$ ipython --no-banner

In [1]: import numpy as np

In [2]: np.set_printoptions(suppress=True, linewidth=140)

In [3]: m1 = np.array([[0, 2, -6], [0, 0, -8], [0, 0, 0]])

In [4]: r = np.linalg.matrix_rank(m1)

In [5]: r
Out[5]: np.int64(2)

In [6]: ns = np.linalg.svd(m1)[2][r:].T

In [7]: m1 @ ns
Out[7]: 
array([[0.],
       [0.],
       [0.]])

In [8]: ns.shape
Out[8]: (3, 1)

In [9]: ns @ ns.T
Out[9]: 
array([[1., 0., 0.],
       [0., 0., 0.],
       [0., 0., 0.]])

In [10]: ns[:, 0] / ns[np.abs(ns[:, 0]).round(6).argmax(), 0]
Out[10]: array([1., 0., 0.])

In [11]: np.argsort(-np.linalg.norm(m1, axis=0).round(6), kind="stable")[:3]
Out[11]: array([2, 1, 0])

In [12]: np.linalg.matrix_power(m1 - np.diag(np.diag(m1)), 3)
Out[12]: 
array([[0, 0, 0],
       [0, 0, 0],
       [0, 0, 0]])

In [13]: np.prod(np.diag(m1)), round(float(np.linalg.det(m1)), 2)
Out[13]: (np.int64(0), 0.0)

In [14]: round(np.linalg.norm(m1, 1), 2), round(np.linalg.norm(m1, np.inf), 2)
Out[14]: (np.float64(14.0), np.float64(8.0))

In [15]: round(float(np.linalg.norm(m1, "nuc")), 2)
Out[15]: 11.66

In [16]: round(float(np.linalg.norm(m1) ** 2 / np.linalg.norm(m1, 2) ** 2), 2)
Out[16]: 1.02

In [17]: np.round(np.linalg.norm(m1, axis=1), 2)
Out[17]: array([6.32, 8.  , 0.  ])

In [18]: np.round(np.linalg.norm(m1[2], 1), 2), round(float(np.linalg.norm(m1[2], np.inf)), 2)
Out[18]: (np.float64(0.0), 0.0)

In [19]: m1[2] @ m1[0]
Out[19]: np.int64(0)

In [20]: W0 = np.loadtxt("out5.csv", delimiter=",")

In [21]: W0
Out[21]: 
array([[-2.,  2.,  0.,  1.,  0.],
       [ 0.,  1., -1.,  1., -1.],
       [ 0.,  0., -3.,  1.,  2.],
       [ 0.,  0.,  0.,  0.,  0.],
       [ 0.,  0.,  0.,  0., -3.]])

In [22]: # looks like rank 4

In [23]: A2 = np.array([[2, 2], [3, -3]])

In [24]: basis = np.kron(A2, m1)

In [25]: np.linalg.matrix_rank(basis)
Out[25]: np.int64(4)

In [26]: basis
Out[26]: 
array([[  0,   4, -12,   0,   4, -12],
       [  0,   0, -16,   0,   0, -16],
       [  0,   0,   0,   0,   0,   0],
       [  0,   6, -18,   0,  -6,  18],
       [  0,   0, -24,   0,   0,  24],
       [  0,   0,   0,   0,   0,   0]])

In [27]: basis.shape
Out[27]: (6, 6)

In [28]: A2 = np.array([[1, 0, 2],
    ...:     [3, -1, 2],
    ...:     [-3, 3, 0],
    ...:     [0, -3, 3],
    ...:     [3, -1, 1],
    ...:     [-1, 0, 2]])

In [29]: np.linalg.matrix_rank(np.vstack([basis, A2.T]))
Out[29]: np.int64(6)

In [30]: np.einsum("ij->j", basis)
Out[30]: array([  0,  10, -70,   0,  -2,  14])

In [31]: basis @ A2
Out[31]: 
array([[ 72, -44, -12],
       [ 64, -48, -32],
       [  0,   0,   0],
       [ 36, -54,  42],
       [ 48, -72,  48],
       [  0,   0,   0]])

In [32]: vec = np.array([-2, 1, 2, 3, 2])

In [33]: h = np.maximum(W0 @ vec, 0)

In [34]: W0.T @ h
Out[34]: array([-18.,  18.,  -3.,  10.,   2.])

In [35]: np.maximum(W0 @ (3 * vec), 0)
Out[35]: array([27.,  0.,  3.,  0.,  0.])

In [36]: h
Out[36]: array([9., 0., 1., 0., 0.])

In [37]: np.flatnonzero(h > 1e-9)
Out[37]: array([0, 2])

In [38]: np.round(np.tanh(W0 @ vec), 2)
Out[38]: array([ 1.  ,  0.  ,  0.76,  0.  , -1.  ])

In [39]: round(np.trace(np.linalg.pinv(W0) @ W0), 2)
Out[39]: np.float64(4.0)

In [40]: arr = np.array([[2, 2], [5, 1], [3, 5], [4, 4], [2, 2]])

In [41]: arr[-1] = arr[0] + 4 * arr[1]

In [42]: arr
Out[42]: 
array([[ 2,  2],
       [ 5,  1],
       [ 3,  5],
       [ 4,  4],
       [22,  6]])

In [43]: vec = np.array([2, 1])

In [44]: rhs = arr @ vec

In [45]: np.round(np.linalg.lstsq(arr, rhs)[0], 2)
Out[45]: array([2., 1.])

In [46]: np.round(np.linalg.pinv(arr) @ arr, 2) + 0
Out[46]: 
array([[1., 0.],
       [0., 1.]])

In [47]: rhs
Out[47]: array([ 6, 11, 11, 12, 50])

In [48]: np.round(np.linalg.solve(arr.T @ arr, arr.T @ rhs), 2)
Out[48]: array([2., 1.])

In [49]: rng = np.random.default_rng(164630)

In [50]: rhs = rhs + 0.1 * rng.normal(size=5)

In [51]: rhs.round(2)
Out[51]: array([ 6.14, 10.94, 11.1 , 11.85, 49.95])

In [52]: beta, *_ = np.linalg.lstsq(arr, rhs)

In [53]: round(float(np.linalg.norm(rhs - arr @ beta)), 2)
Out[53]: 0.23

In [54]: beta.round(2)
Out[54]: array([1.99, 1.01])

In [55]: beta.round()
Out[55]: array([2., 1.])

In [56]: r0, r1 = arr[0], arr[2]

In [57]: r0 @ r0
Out[57]: np.int64(8)

In [58]: pr = (r0 @ r1) / (r0 @ r0) * r0

In [59]: np.outer(r0, r1)
Out[59]: 
array([[ 6, 10],
       [ 6, 10]])

In [60]: np.round(np.linalg.norm(r0 + r1) ** 2 + np.linalg.norm(r0 - r1) ** 2, 2)
Out[60]: np.float64(84.0)

In [61]: np.linalg.matrix_rank(np.outer(r0, r1))
Out[61]: np.int64(1)

In [62]: P = arr @ np.linalg.solve(arr.T @ arr, arr.T)

In [63]: np.round((np.eye(5) - P) @ arr, 2) + 0
Out[63]: 
array([[0., 0.],
       [0., 0.],
       [0., 0.],
       [0., 0.],
       [0., 0.]])

In [64]: np.linalg.matrix_rank(np.eye(5) - P)
Out[64]: np.int64(3)

In [65]: X = np.array([[4.0, 1.0, 1.0], [1.0, 4.0, 1.0], [1.0, 1.0, 4.0]])

In [66]: vec = np.array([1, -3, 3])

In [67]: h = np.maximum(X @ vec, 0)

In [68]: X * (h > 1e-9)[:, None]
Out[68]: 
array([[4., 1., 1.],
       [0., 0., 0.],
       [1., 1., 4.]])

In [69]: h
Out[69]: array([ 4.,  0., 10.])

In [70]: X.T @ h
Out[70]: array([26., 14., 44.])

In [71]: np.maximum(X @ (3 * vec), 0)
Out[71]: array([12.,  0., 30.])

In [72]: np.round(np.tanh(X @ vec), 2)
Out[72]: array([ 1., -1.,  1.])

In [73]: w, vecs = np.linalg.eig(X)

In [74]: np.round(X @ vecs[:, 0] - w[0] * vecs[:, 0], 2) + 0
Out[74]: array([0., 0., 0.])

In [75]: np.round(np.sort(np.linalg.eigvals(np.linalg.inv(X))), 2)
Out[75]: array([0.17, 0.33, 0.33])

In [76]: round(np.prod(w), 2)
Out[76]: np.float64(54.0)

In [77]: A2 = X / np.linalg.norm(X, axis=1, keepdims=True)

In [78]: C2 = A2 @ A2.T

In [79]: np.round(np.linalg.norm(A2, axis=1), 2)
Out[79]: array([1., 1., 1.])

In [80]: round(float(np.degrees(np.arccos(np.clip(C2[2, 0], -1, 1)))), 2)
Out[80]: 60.0

In [81]: (np.abs(C2) > 0.9).astype(int)
Out[81]: 
array([[1, 0, 0],
       [0, 1, 0],
       [0, 0, 1]])

In [82]: C2[2].round(2)
Out[82]: array([0.5, 0.5, 1. ])

In [83]: vec = np.array([-4, 2, 5])

In [84]: X @ np.ones(3)
Out[84]: array([6., 6., 6.])

In [85]: (X * vec).sum(axis=1)
Out[85]: array([-9.,  9., 18.])

In [86]: np.linalg.norm(X @ vec) <= np.linalg.norm(X, 2) * np.linalg.norm(vec) + 1e-9
Out[86]: np.True_

In [87]: M = np.array([[7.08, -2.56, -6.2],
    ...:     [5.87, 0.02, -6.05],
    ...:     [7.22, -0.97, -6.18],
    ...:     [5.99, 0.03, -4.62],
    ...:     [3.97, -0.15, -5.34],
    ...:     [5.33, 0.98, -7.85],
    ...:     [6.36, -0.17, -7.04],
    ...:     [5.34, 0.64, -5.95],
    ...:     [5.02, -0.14, -4.95],
    ...:     [3.13, 0.88, -7.29],
    ...:     [5.91, 1.43, -4.78]])

In [88]: np.round(np.linalg.norm(M, axis=1), 2)
Out[88]: array([9.75, 8.43, 9.55, 7.56, 6.66, 9.54, 9.49, 8.02, 7.05, 7.98, 7.73])

In [89]: round(float(np.linalg.norm(M, 2)), 2)
Out[89]: 27.41

In [90]: round(np.linalg.norm(M[2], 1), 2), round(np.linalg.norm(M[2], np.inf), 2)
Out[90]: (np.float64(14.37), np.float64(7.22))

In [91]: O, Rm = np.linalg.qr(M)

In [92]: np.round(O.T @ O, 2) + 0
Out[92]: 
array([[1., 0., 0.],
       [0., 1., 0.],
       [0., 0., 1.]])

In [93]: O.shape, Rm.shape
Out[93]: ((11, 3), (3, 3))

In [94]: np.round(np.abs(np.diag(Rm)), 2)
Out[94]: array([18.86,  3.41,  5.04])

In [95]: np.round(abs(Rm[0, 0]), 2), round(float(np.linalg.norm(M[:, 0])), 2)
Out[95]: (np.float64(18.86), 18.86)

In [96]: Rm.round(2)
Out[96]: 
array([[-18.86,   0.39,  19.47],
       [  0.  ,  -3.41,   2.37],
       [  0.  ,   0.  ,  -5.04]])

In [97]: np.allclose(Rm.T @ Rm, M.T @ M)
Out[97]: True

In [98]: np.round(np.linalg.eigvals(Rm), 2)
Out[98]: array([-18.86,  -3.41,  -5.04])

In [99]: np.round(np.linalg.det(Rm.T), 2)
Out[99]: np.float64(-324.05)

In [100]: np.round(np.poly(Rm), 2)
Out[100]: array([  1.  ,  27.31, 176.55, 324.05])

In [101]: round(np.linalg.det(Rm[::-1]), 2)
Out[101]: np.float64(324.05)

In [102]: J = 3 * np.eye(6) + np.ones((6, 6))

In [103]: J
Out[103]: 
array([[4., 1., 1., 1., 1., 1.],
       [1., 4., 1., 1., 1., 1.],
       [1., 1., 4., 1., 1., 1.],
       [1., 1., 1., 4., 1., 1.],
       [1., 1., 1., 1., 4., 1.],
       [1., 1., 1., 1., 1., 4.]])

In [104]: np.round(np.abs(np.linalg.eigvals(J)).max(), 2)
Out[104]: np.float64(9.0)

In [105]: np.allclose(J @ J.T, J.T @ J)
Out[105]: True

In [106]: np.round(np.linalg.matrix_power(J, 3), 2)
Out[106]: 
array([[144., 117., 117., 117., 117., 117.],
       [117., 144., 117., 117., 117., 117.],
       [117., 117., 144., 117., 117., 117.],
       [117., 117., 117., 144., 117., 117.],
       [117., 117., 117., 117., 144., 117.],
       [117., 117., 117., 117., 117., 144.]])

In [107]: data = np.load("x.npy")

In [108]: data
Out[108]: 
array([[ 0.99, -0.87,  0.64, -0.91],
       [ 0.5 ,  0.97, -0.21,  0.91],
       [-0.72,  0.91, -0.6 ,  0.97],
       [-0.88, -0.08,  0.16, -0.73],
       [ 0.88, -1.  ,  0.18, -0.87],
       [-0.56,  0.92,  0.35, -0.44],
       [-0.98,  0.97, -0.18,  0.46],
       [-0.87, -0.14, -0.06, -0.35],
       [-0.93,  0.08, -0.13, -0.23],
       [ 1.  , -1.  ,  0.77, -1.  ],
       [ 0.89,  0.66, -0.14,  0.83],
       [-0.58, -0.99, -0.49, -0.08],
       [ 1.  , -0.99,  0.93, -1.  ],
       [ 0.82, -0.98, -0.04, -0.42],
       [ 0.96, -1.  ,  0.35, -0.93],
       [ 0.84, -0.54,  0.31, -0.55]])

In [109]: np.round(np.linalg.norm(data, 2), 2)
Out[109]: np.float64(4.93)

In [110]: np.round(np.linalg.norm(data, axis=0), 2)
Out[110]: array([3.41, 3.32, 1.73, 2.92])

In [111]: round(data[3] @ data[11], 2)
Out[111]: np.float64(0.57)

In [112]: round(np.linalg.norm(data[3] - data[11]), 2)
Out[112]: np.float64(1.33)
